$ python3 -q
>>> import numpy as np
>>> np.set_printoptions(precision=3, suppress=True, linewidth=200, floatmode="fixed")
>>> mat = np.loadtxt("test10.csv", delimiter=",")
>>> mat
array([[ -5.000,   0.000,   4.000,   2.000,   4.000,   5.000,  -1.000,  -5.000,   1.000,   2.000,   2.000],
       [ -8.000,  -2.000,   9.000,   2.000,   0.000,  10.000,   4.000,  -9.000,  -1.000,   6.000,  -3.000],
       [-11.000,  -7.000,   8.000,   6.000,   2.000,  12.000,   3.000,  -7.000,   0.000,   9.000,  -3.000],
       [-14.000,  -9.000,   8.000,   2.000,   5.000,  13.000,   7.000,  -3.000,   2.000,  14.000,  -6.000],
       [ -9.000, -13.000,  12.000,   0.000,   9.000,   8.000,   3.000,  -8.000,   2.000,  18.000, -11.000],
       [-11.000, -15.000,  15.000,   0.000,   7.000,   7.000,   1.000,  -4.000,  -1.000,  21.000,  -6.000],
       [ -8.000, -11.000,  14.000,   3.000,   6.000,  12.000,  -4.000,  -8.000,   2.000,  26.000,  -7.000],
       [ -7.000, -13.000,  18.000,   0.000,   2.000,  10.000,  -7.000, -12.000,   2.000,  29.000,  -8.000],
       [-11.000,  -8.000,  20.000,   2.000,   7.000,  14.000,  -2.000, -14.000,   0.000,  29.000, -10.000],
       [-14.000,  -4.000,  23.000,  -3.000,  12.000,  17.000,   3.000, -14.000,   1.000,  24.000,  -8.000],
       [-10.000,  -4.000,  24.000,   1.000,  14.000,  17.000,  -2.000, -10.000,   6.000,  29.000, -13.000],
       [ -8.000,  -5.000,  29.000,  -1.000,  11.000,  17.000,   3.000,  -8.000,   2.000,  33.000, -17.000],
       [ -9.000,  -3.000,  32.000,   0.000,  16.000,  16.000,   2.000, -10.000,   1.000,  31.000, -13.000],
       [-12.000,  -6.000,  29.000,   5.000,  16.000,  19.000,   6.000, -15.000,   3.000,  34.000, -13.000],
       [-13.000,  -8.000,  34.000,   1.000,  17.000,  19.000,   6.000, -16.000,   7.000,  34.000,  -8.000],
       [-18.000, -12.000,  30.000,   6.000,  17.000,  20.000,  11.000, -20.000,   9.000,  30.000, -12.000],
       [-15.000, -14.000,  35.000,   3.000,  20.000,  16.000,  15.000, -17.000,  10.000,  26.000, -14.000],
       [-17.000, -11.000,  40.000,   0.000,  22.000,  15.000,  15.000, -15.000,   8.000,  30.000, -10.000],
       [-19.000,  -9.000,  40.000,   0.000,  25.000,  11.000,  16.000, -15.000,   8.000,  25.000, -10.000],
       [-21.000, -13.000,  42.000,  -3.000,  21.000,  13.000,  14.000, -12.000,   9.000,  30.000,  -8.000],
       [-26.000, -14.000,  46.000,  -6.000,  16.000,   9.000,  19.000, -14.000,  10.000,  28.000,  -5.000],
       [-23.000, -13.000,  42.000,  -2.000,  21.000,  12.000,  22.000, -19.000,   5.000,  26.000,  -7.000],
       [-23.000, -10.000,  46.000,   1.000,  22.000,   7.000,  19.000, -22.000,   4.000,  21.000, -12.000],
       [-22.000, -10.000,  47.000,  -1.000,  27.000,   9.000,  15.000, -20.000,   9.000,  23.000, -14.000],
       [-23.000,  -8.000,  49.000,  -6.000,  28.000,   9.000,  14.000, -22.000,  12.000,  28.000, -14.000],
       [-22.000,  -3.000,  54.000,  -2.000,  33.000,  13.000,  14.000, -22.000,   8.000,  31.000, -18.000],
       [-24.000,  -8.000,  56.000,  -2.000,  33.000,  16.000,  14.000, -19.000,  12.000,  26.000, -19.000],
       [-29.000,  -5.000,  56.000,   0.000,  36.000,  18.000,  19.000, -24.000,   9.000,  31.000, -23.000],
       [-29.000,   0.000,  54.000,  -2.000,  37.000,  20.000,  14.000, -25.000,   4.000,  34.000, -19.000],
       [-33.000,   4.000,  55.000,   1.000,  37.000,  23.000,  12.000, -28.000,   3.000,  38.000, -23.000],
       [-31.000,   5.000,  53.000,   3.000,  40.000,  27.000,  17.000, -25.000,   3.000,  39.000, -26.000],
       [-30.000,   3.000,  54.000,  -1.000,  35.000,  25.000,  13.000, -25.000,   7.000,  37.000, -28.000],
       [-34.000,   3.000,  59.000,   3.000,  33.000,  24.000,  17.000, -23.000,  10.000,  40.000, -29.000],
       [-38.000,   1.000,  62.000,   4.000,  38.000,  27.000,  12.000, -26.000,   7.000,  37.000, -27.000],
       [-38.000,  -1.000,  64.000,   8.000,  38.000,  26.000,  12.000, -27.000,   5.000,  38.000, -26.000],
       [-37.000,  -1.000,  62.000,   5.000,  33.000,  22.000,  13.000, -28.000,   6.000,  37.000, -29.000],
       [-35.000,  -4.000,  64.000,   9.000,  35.000,  23.000,  17.000, -27.000,   2.000,  34.000, -30.000],
       [-40.000,  -6.000,  59.000,  12.000,  38.000,  19.000,  16.000, -25.000,   7.000,  39.000, -27.000],
       [-40.000,  -4.000,  61.000,   7.000,  38.000,  17.000,  13.000, -25.000,   9.000,  41.000, -32.000],
       [-40.000,   1.000,  63.000,   5.000,  38.000,  22.000,  10.000, -27.000,   6.000,  37.000, -27.000],
       [-42.000,   6.000,  59.000,  10.000,  41.000,  24.000,  11.000, -30.000,   2.000,  37.000, -26.000]])
>>> gram = np.cov(mat, rowvar=False)
>>> np.linalg.eigvalsh(gram)[::-1]
array([857.870,  69.350,  37.099,  18.730,  12.091,   9.095,   6.906,   5.945,   4.987,   4.269,   2.682])
>>> mat.std(axis=0)
array([11.224,  5.741, 18.585,  3.950, 12.788,  5.963,  7.180,  7.624,  3.646,  9.004,  8.993])
>>> np.median(mat, axis=0)
array([-22.000,  -6.000,  42.000,   1.000,  22.000,  16.000,  12.000, -19.000,   5.000,  30.000, -13.000])
>>> np.argsort(-mat.std(axis=0).round(6), kind="stable")
array([ 2,  4,  0,  9, 10,  7,  6,  5,  1,  3,  8])
>>> np.polyfit(mat[:, 10], mat[:, 0], 1)
array([ 1.068, -5.275])
>>> np.argwhere(np.triu(np.abs(np.corrcoef(mat.T)) > 0.8, 1))
array([[ 0,  2],
       [ 0,  4],
       [ 0,  7],
       [ 0, 10],
       [ 2,  4],
       [ 2,  7],
       [ 2, 10],
       [ 4,  7],
       [ 4, 10],
       [ 7, 10],
       [ 9, 10]])
>>> round(np.corrcoef(mat[:, 10], mat[:, 0])[0, 1], 3)
np.float64(0.856)
>>> gram.shape
(11, 11)
